% ipython --no-banner

In [1]: import numpy as np

In [2]: from numpy import linalg as LA

In [3]: np.set_printoptions(precision=3, suppress=True, linewidth=200, floatmode="fixed")

In [4]: mat = np.array([[0, -4, 0, 0], [-2, 0, 0, 0], [0, 8, 0, 12], [4, 0, 6, 0]])

In [5]: evals, evecs = LA.eig(mat)

In [6]: np.sort(LA.eigvals(mat @ mat))
Out[6]: array([ 8.000,  8.000, 72.000, 72.000])

In [7]: np.sort(LA.eigvals(mat.T))
Out[7]: array([-8.485, -2.828,  2.828,  8.485])

In [8]: Q, _ = LA.qr(np.array([[0.2, 1.2, 1.5, 0.2, 0.9, 2.0, -0.5, 1.6],
   ...:     [0.4, 1.2, 2.4, 1.3, -1.3, -0.1, 0.0, -1.9],
   ...:     [-1.8, -0.1, -0.8, -0.9, -0.6, 0.2, -0.3, -1.3],
   ...:     [1.7, 0.6, 0.2, 0.0, 1.5, 0.5, -0.9, 0.7],
   ...:     [-0.5, -0.2, 0.8, -1.2, -0.4, 0.0, 0.1, 0.5],
   ...:     [1.2, 0.1, 0.6, 0.7, 0.1, 0.5, 0.8, -0.5],
   ...:     [0.2, 1.7, 0.7, 1.4, 0.9, -0.2, -0.7, -1.5],
   ...:     [-2.1, -0.7, 1.0, 0.4, -0.9, -0.6, -0.2, 1.8]]))

In [9]: J = Q[:, :7]

In [10]: J
Out[10]: 
array([[-0.057, -0.488,  0.180, -0.361, -0.414, -0.601, -0.016],
       [-0.113, -0.461,  0.540,  0.106,  0.614,  0.049,  0.305],
       [ 0.510, -0.202, -0.392, -0.269,  0.257, -0.255,  0.182],
       [-0.481, -0.026, -0.018, -0.241, -0.366,  0.272,  0.579],
       [ 0.142,  0.018,  0.344, -0.693,  0.030,  0.436, -0.422],
       [-0.340,  0.120,  0.275,  0.217, -0.004, -0.366, -0.456],
       [-0.057, -0.702, -0.300,  0.294, -0.185,  0.399, -0.348],
       [ 0.595,  0.015,  0.488,  0.338, -0.466,  0.117,  0.176]])

In [11]: vec = np.array([0, 3, 5, 3, 3, 0, 3])

In [12]: y = J @ vec

In [13]: y
Out[13]: array([-2.933,  4.392, -2.052, -0.251, -1.481,  1.011, -4.324,  2.631])

In [14]: np.round(LA.pinv(J) @ J, 3) + 0
Out[14]: 
array([[1.000, 0.000, 0.000, 0.000, 0.000, 0.000, 0.000],
       [0.000, 1.000, 0.000, 0.000, 0.000, 0.000, 0.000],
       [0.000, 0.000, 1.000, 0.000, 0.000, 0.000, 0.000],
       [0.000, 0.000, 0.000, 1.000, 0.000, 0.000, 0.000],
       [0.000, 0.000, 0.000, 0.000, 1.000, 0.000, 0.000],
       [0.000, 0.000, 0.000, 0.000, 0.000, 1.000, 0.000],
       [0.000, 0.000, 0.000, 0.000, 0.000, 0.000, 1.000]])

In [15]: np.round(LA.lstsq(J, y)[0], 3) + 0
Out[15]: array([0.000, 3.000, 5.000, 3.000, 3.000, 0.000, 3.000])

In [16]: rng = np.random.default_rng(40)

In [17]: y = y + 0.1 * rng.normal(size=8)

In [18]: y
Out[18]: array([-3.048,  4.285, -2.128, -0.174, -1.585,  0.908, -4.363,  2.770])

In [19]: beta, *_ = LA.lstsq(J, y)

In [20]: [round(float(LA.norm(LA.solve(J.T @ J + lam * np.eye(7), J.T @ y))), 2) for lam in (0, 1, 10, 100)]
Out[20]: [7.89, 3.94, 0.72, 0.08]

In [21]: (mat + mat.T) / 2
Out[21]: 
array([[ 0.000, -3.000,  0.000,  2.000],
       [-3.000,  0.000,  4.000,  0.000],
       [ 0.000,  4.000,  0.000,  9.000],
       [ 2.000,  0.000,  9.000,  0.000]])

In [22]: round(float(LA.det(mat)), 3)
Out[22]: 576.0

In [23]: np.allclose(mat @ mat.T, mat.T @ mat)
Out[23]: False

In [24]: Q, evecs = LA.qr(J[:, :2])[0], LA.qr(J[:, 2:])[0]

In [25]: sig = LA.svd(Q.T @ evecs, compute_uv=False)

In [26]: sig.round(3) + 0
Out[26]: array([0.000, 0.000])

In [27]: round(float(LA.norm(Q @ Q.T - evecs @ evecs.T, 2)), 3)
Out[27]: 1.0

In [28]: B = np.array([[-4, -8, 5, 9, 8, 9, -3, -8],
    ...:     [-3, 5, 2, 1, 0, 9, 8, -6],
    ...:     [-8, 8, -4, -4, 9, 7, 0, -2],
    ...:     [3, 6, -4, -6, 4, 9, 5, -3],
    ...:     [2, -7, 7, -9, -7, -8, -1, 2],
    ...:     [1, 5, 3, 3, -2, 8, 9, 8],
    ...:     [5, -6, -7, 4, -4, 2, -1, 1],
    ...:     [-6, -6, 7, 1, -1, -9, -7, 4]])

In [29]: m1 = np.triu(B)

In [30]: m1
Out[30]: 
array([[-4, -8,  5,  9,  8,  9, -3, -8],
       [ 0,  5,  2,  1,  0,  9,  8, -6],
       [ 0,  0, -4, -4,  9,  7,  0, -2],
       [ 0,  0,  0, -6,  4,  9,  5, -3],
       [ 0,  0,  0,  0, -7, -8, -1,  2],
       [ 0,  0,  0,  0,  0,  8,  9,  8],
       [ 0,  0,  0,  0,  0,  0, -1,  1],
       [ 0,  0,  0,  0,  0,  0,  0,  4]])

In [31]: r0 = np.array([2, -2, 2, 0, 3, -1, -3, 1])

In [32]: B = m1 + np.outer(r0, np.eye(8)[7])

In [33]: LA.matrix_rank(B - m1)
Out[33]: np.int64(1)

In [34]: LA.matrix_rank(LA.inv(B) - LA.inv(m1), tol=1e-8)
Out[34]: np.int64(1)

In [35]: round(LA.det(B) / LA.det(m1), 3), round(float(1 + LA.solve(m1, r0)[7]), 3)
Out[35]: (np.float64(1.25), 1.25)

In [36]: B
Out[36]: 
array([[-4.000, -8.000,  5.000,  9.000,  8.000,  9.000, -3.000, -6.000],
       [ 0.000,  5.000,  2.000,  1.000,  0.000,  9.000,  8.000, -8.000],
       [ 0.000,  0.000, -4.000, -4.000,  9.000,  7.000,  0.000,  0.000],
       [ 0.000,  0.000,  0.000, -6.000,  4.000,  9.000,  5.000, -3.000],
       [ 0.000,  0.000,  0.000,  0.000, -7.000, -8.000, -1.000,  5.000],
       [ 0.000,  0.000,  0.000,  0.000,  0.000,  8.000,  9.000,  7.000],
       [ 0.000,  0.000,  0.000,  0.000,  0.000,  0.000, -1.000, -2.000],
       [ 0.000,  0.000,  0.000,  0.000,  0.000,  0.000,  0.000,  5.000]])

In [37]: LA.matrix_rank(B - B[0, 0] * np.eye(8))
Out[37]: np.int64(7)

In [38]: B @ B
Out[38]: 
array([[  16.000,   -8.000,  -56.000, -118.000,   -7.000,   16.000,   69.000,  140.000],
       [   0.000,   25.000,    2.000,   -9.000,   22.000,  140.000,  118.000,  -36.000],
       [   0.000,    0.000,   16.000,   40.000, -115.000,  -80.000,   34.000,  106.000],
       [   0.000,    0.000,    0.000,   36.000,  -52.000,  -14.000,   42.000,   76.000],
       [   0.000,    0.000,    0.000,    0.000,   49.000,   -8.000,  -64.000,  -64.000],
       [   0.000,    0.000,    0.000,    0.000,    0.000,   64.000,   63.000,   73.000],
       [   0.000,    0.000,    0.000,    0.000,    0.000,    0.000,    1.000,   -8.000],
       [   0.000,    0.000,    0.000,    0.000,    0.000,    0.000,    0.000,   25.000]])

In [39]: B = m1[0, 0] * m1[1:] - np.outer(m1[1:, 0], m1[0])

In [40]: B
Out[40]: 
array([[  0, -20,  -8,  -4,   0, -36, -32,  24],
       [  0,   0,  16,  16, -36, -28,   0,   8],
       [  0,   0,   0,  24, -16, -36, -20,  12],
       [  0,   0,   0,   0,  28,  32,   4,  -8],
       [  0,   0,   0,   0,   0, -32, -36, -32],
       [  0,   0,   0,   0,   0,   0,   4,  -4],
       [  0,   0,   0,   0,   0,   0,   0, -16]])

In [41]: m1[:, 0] / m1[0, 0]
Out[41]: array([ 1.000, -0.000, -0.000, -0.000, -0.000, -0.000, -0.000, -0.000])

In [42]: LA.matrix_rank(B), LA.matrix_rank(m1)
Out[42]: (np.int64(7), np.int64(8))

In [43]: M = np.loadtxt("a.csv", delimiter=",")

In [44]: M
Out[44]: 
array([[-0.980,  0.414,  0.110,  0.892],
       [ 0.980, -0.414, -0.110, -0.892],
       [-0.955,  0.345,  0.090,  0.824],
       [ 0.987, -0.446, -0.119, -0.915],
       [-0.987,  0.446,  0.119,  0.915],
       [ 0.992, -0.478, -0.129, -0.934],
       [ 0.686, -0.159, -0.040, -0.478],
       [ 0.397, -0.080, -0.020, -0.254],
       [ 0.955, -0.345, -0.090, -0.824],
       [ 0.207, -0.040, -0.010, -0.129],
       [-1.000,  0.664,  0.197,  0.989],
       [ 0.992, -0.478, -0.129, -0.934],
       [ 0.000,  0.000,  0.000,  0.000],
       [ 0.851, -0.235, -0.060, -0.653],
       [ 0.686, -0.159, -0.040, -0.478],
       [-0.994,  0.508,  0.139,  0.949],
       [-0.996,  0.537,  0.149,  0.960],
       [-0.998,  0.592,  0.168,  0.976],
       [-0.955,  0.345,  0.090,  0.824],
       [-0.558,  0.119,  0.030,  0.371],
       [ 0.000,  0.000,  0.000,  0.000],
       [-0.686,  0.159,  0.040,  0.478],
       [ 0.955, -0.345, -0.090, -0.824],
       [-0.994,  0.508,  0.139,  0.949],
       [ 0.955, -0.345, -0.090, -0.824],
       [-0.782,  0.197,  0.050,  0.572]])

In [45]: Ac = M - M.mean(axis=0)

In [46]: U, sig, VT = LA.svd(Ac, full_matrices=False)

In [47]: (np.sign(U[:, 0]) == np.sign(U[0, 0])).astype(int)
Out[47]: array([1, 0, 1, 0, 1, 0, 0, 0, 0, 0, 1, 0, 0, 0, 0, 1, 1, 1, 1, 1, 0, 1, 0, 1, 0, 1])

In [48]: np.round(sig ** 2 / (sig ** 2).sum(), 3) + 0
Out[48]: array([0.993, 0.006, 0.000, 0.000])

In [49]: D = LA.norm(M[:, None] - M[None], axis=-1)

In [50]: D.mean(axis=1).argmax()
Out[50]: np.int64(5)

In [51]: np.unravel_index(D.round(6).argmax(), D.shape)
Out[51]: (np.int64(5), np.int64(10))

In [52]: Q, _ = LA.qr(np.array([[-0.8, -0.4, -0.5, -1.6, 0.2, -0.1, -0.1],
    ...:     [-1.2, 1.1, 1.4, 0.6, -0.8, 0.6, -0.9],
    ...:     [0.5, -0.1, -1.1, 0.1, 0.2, 1.9, -0.8],
    ...:     [0.8, -0.1, -2.0, -0.3, 0.4, 1.6, -0.6],
    ...:     [0.1, -0.1, -0.9, 0.2, -0.3, 0.3, -0.2],
    ...:     [-0.7, 0.5, 1.0, 1.0, -1.1, -0.2, -0.7],
    ...:     [-0.7, -1.9, -3.0, 0.1, 0.1, -1.1, 0.2]]))

In [53]: evals = np.array([0, 0, 2, 3, -3, -1, 1])

In [54]: A = Q @ np.diag(evals) @ Q.T

In [55]: A
Out[55]: 
array([[ 1.794,  0.288, -0.217,  0.540, -0.653, -1.568, -0.606],
       [ 0.288, -0.174,  0.287,  0.533,  1.126,  0.956, -0.012],
       [-0.217,  0.287, -0.518,  0.692,  0.702,  0.088,  0.189],
       [ 0.540,  0.533,  0.692,  1.185,  0.036,  0.181,  0.142],
       [-0.653,  1.126,  0.702,  0.036, -0.046, -1.110,  0.461],
       [-1.568,  0.956,  0.088,  0.181, -1.110, -0.526,  0.790],
       [-0.606, -0.012,  0.189,  0.142,  0.461,  0.790,  0.287]])

In [56]: np.round(np.abs(LA.eigvals(A)).max(), 3)
Out[56]: np.float64(3.0)

In [57]: np.round(np.sort(np.abs(LA.eigvals(A))), 3) + 0
Out[57]: array([0.000, 0.000, 1.000, 1.000, 2.000, 3.000, 3.000])

In [58]: np.allclose(A, A.T)
Out[58]: True

In [59]: np.round(LA.det(A), 3)
Out[59]: np.float64(-0.0)

In [60]: np.trace(A)
Out[60]: np.float64(2.0)

In [61]: assert A == A.T
Traceback (most recent call last):
  Cell In[61], line 1
    assert A == A.T
ValueError: The truth value of an array with more than one element is ambiguous. Use a.any() or a.all()


In [62]: [round(float(LA.det(A[:i, :i])), 2) + 0 for i in range(1, 8)]
Out[62]: [1.79, -0.4, 0.03, 0.84, 2.44, 0.0, 0.0]

In [63]: np.all(LA.eigvalsh(A) > 0)
Out[63]: np.False_

In [64]: try:
    ...:     LA.cholesky(A)
    ...: except LA.LinAlgError as e:
    ...:     print("failed:", e)
    ...: 
failed: Matrix is not positive definite

In [65]: np.round(LA.eigvalsh(A).min(), 3)
Out[65]: np.float64(-3.0)

In [66]: K = np.array([[3.0, 1.0, 0.0, 0.0, 0.0, 0.0, 0.0, 0.0],
    ...:     [0.0, 3.0, 1.0, 0.0, 0.0, 0.0, 0.0, 0.0],
    ...:     [0.0, 0.0, 3.0, 1.0, 0.0, 0.0, 0.0, 0.0],
    ...:     [0.0, 0.0, 0.0, 3.0, 1.0, 0.0, 0.0, 0.0],
    ...:     [0.0, 0.0, 0.0, 0.0, 3.0, 1.0, 0.0, 0.0],
    ...:     [0.0, 0.0, 0.0, 0.0, 0.0, 3.0, 1.0, 0.0],
    ...:     [0.0, 0.0, 0.0, 0.0, 0.0, 0.0, 3.0, 1.0],
    ...:     [0.0, 0.0, 0.0, 0.0, 0.0, 0.0, 0.0, 3.0]])

In [67]: K
Out[67]: 
array([[3.000, 1.000, 0.000, 0.000, 0.000, 0.000, 0.000, 0.000],
       [0.000, 3.000, 1.000, 0.000, 0.000, 0.000, 0.000, 0.000],
       [0.000, 0.000, 3.000, 1.000, 0.000, 0.000, 0.000, 0.000],
       [0.000, 0.000, 0.000, 3.000, 1.000, 0.000, 0.000, 0.000],
       [0.000, 0.000, 0.000, 0.000, 3.000, 1.000, 0.000, 0.000],
       [0.000, 0.000, 0.000, 0.000, 0.000, 3.000, 1.000, 0.000],
       [0.000, 0.000, 0.000, 0.000, 0.000, 0.000, 3.000, 1.000],
       [0.000, 0.000, 0.000, 0.000, 0.000, 0.000, 0.000, 3.000]])

In [68]: # triangular: eigenvalues sit on the diagonal

In [69]: idx = rng.permutation(8)

In [70]: B = K[:, idx] * rng.choice([-1, 1], 8)

In [71]: B
Out[71]: 
array([[ 0.000, -0.000, -0.000,  1.000, -0.000,  3.000, -0.000,  0.000],
       [ 1.000, -0.000, -0.000,  3.000, -0.000,  0.000, -0.000,  0.000],
       [ 3.000, -1.000, -0.000,  0.000, -0.000,  0.000, -0.000,  0.000],
       [ 0.000, -3.000, -0.000,  0.000, -0.000,  0.000, -0.000,  1.000],
       [ 0.000, -0.000, -1.000,  0.000, -0.000,  0.000, -0.000,  3.000],
       [ 0.000, -0.000, -3.000,  0.000, -1.000,  0.000, -0.000,  0.000],
       [ 0.000, -0.000, -0.000,  0.000, -3.000,  0.000, -1.000,  0.000],
       [ 0.000, -0.000, -0.000,  0.000, -0.000,  0.000, -3.000,  0.000]])

In [72]: U, _, VT = LA.svd(K.T @ B)

In [73]: idx
Out[73]: array([2, 3, 5, 1, 6, 0, 7, 4])

In [74]: np.round(U @ VT, 3) + 0
Out[74]: 
array([[ 0.000,  0.000,  0.000,  0.000,  0.000,  1.000,  0.000,  0.000],
       [ 0.000,  0.000,  0.000,  1.000,  0.000,  0.000,  0.000,  0.000],
       [ 1.000,  0.000,  0.000,  0.000,  0.000,  0.000,  0.000,  0.000],
       [ 0.000, -1.000,  0.000,  0.000,  0.000,  0.000,  0.000,  0.000],
       [ 0.000,  0.000,  0.000,  0.000,  0.000,  0.000,  0.000,  1.000],
       [ 0.000,  0.000, -1.000,  0.000,  0.000,  0.000,  0.000,  0.000],
       [ 0.000,  0.000,  0.000,  0.000, -1.000,  0.000,  0.000,  0.000],
       [ 0.000,  0.000,  0.000,  0.000,  0.000,  0.000, -1.000,  0.000]])
